$ ipython --no-banner

In [1]: import numpy as np

In [2]: from numpy import linalg as LA

In [3]: np.set_printoptions(precision=3, suppress=True, linewidth=160, sign=" ")

In [4]: A = np.load("layer6.npy")

In [5]: A
Out[5]: 
array([[ 0.5,  0.8, -0.6,  0.3,  0.1,  1. ,  1.2, -1.7],
       [-1.1,  0.7,  2.6,  1.1, -1. , -1.7,  1.4,  0.1],
       [-0.9,  0.7, -1.6, -0.4, -2.2, -1.2, -0.6,  0.4],
       [ 0.8, -0.9, -0.3, -0.2, -0.8,  0.8,  0.3,  0.4],
       [ 1.6,  0.4, -0.6, -0.7, -0.3,  0.6,  0.2,  0.5],
       [-0.8, -0.2,  2.5, -1.4,  1. ,  0.5,  0.1, -1. ],
       [ 0.8, -1. ,  0.7,  1.6,  0.2,  0.5, -0.7, -1. ],
       [ 0.4, -0.7, -0.6, -0.3,  0.7, -1.9,  0.4,  0.3],
       [ 2.7, -1.3,  1.2,  0.1,  0.9, -1.1,  0.4, -0.5],
       [ 0.2, -0.4,  1.6, -0.4, -1.3,  1.6,  1.9, -1. ],
       [ 1.4,  0.2, -0.1, -0.7, -0.3, -0.5,  0.5,  1.5]])

In [6]: other = np.c_[A[:, :5] @ np.array([[-2, -2, -2, 2, 0],
   ...:     [-2, 1, 2, -2, -2],
   ...:     [-1, -2, -2, 0, -1],
   ...:     [-1, -2, -1, 2, -2],
   ...:     [1, 0, 0, -2, -1]]), np.array([3, 2, 1, 2, 2, 1, 2, 0, 2, 2, 1])]

In [7]: other
Out[7]: 
array([[ -2.2,   0.4,   1.5,  -0.2,  -1.7,   3. ],
       [ -3.9,  -4.5,  -2.7,   0.6,  -5.2,   2. ],
       [  0.2,   6.5,   6.8,   0.4,   3.2,   1. ],
       [ -0.1,  -1.5,  -2.6,   4.6,   3.3,   2. ],
       [ -3. ,  -0.2,  -0.5,   1.6,   1.5,   2. ],
       [  1.9,  -0.8,  -2.4,  -6. ,  -0.3,   1. ],
       [ -1.7,  -7.2,  -6.6,   6.4,  -2.1,   2. ],
       [  2.2,   0.3,  -0.7,   0.2,   1.9,   0. ],
       [ -3.2,  -9.3, -10.5,   6.4,   0.3,   2. ],
       [ -2.1,  -3.2,  -4. ,   3. ,   1.3,   2. ],
       [ -2.7,  -1. ,  -1.5,   1.6,   1.4,   1. ]])

In [8]: np.round(LA.norm(other - A @ LA.lstsq(A, other)[0], axis=0), 3) + 0
Out[8]: array([ 0.   ,  0.   ,  0.   ,  0.   ,  0.   ,  2.568])

In [9]: LA.matrix_rank(other)
Out[9]: np.int64(5)
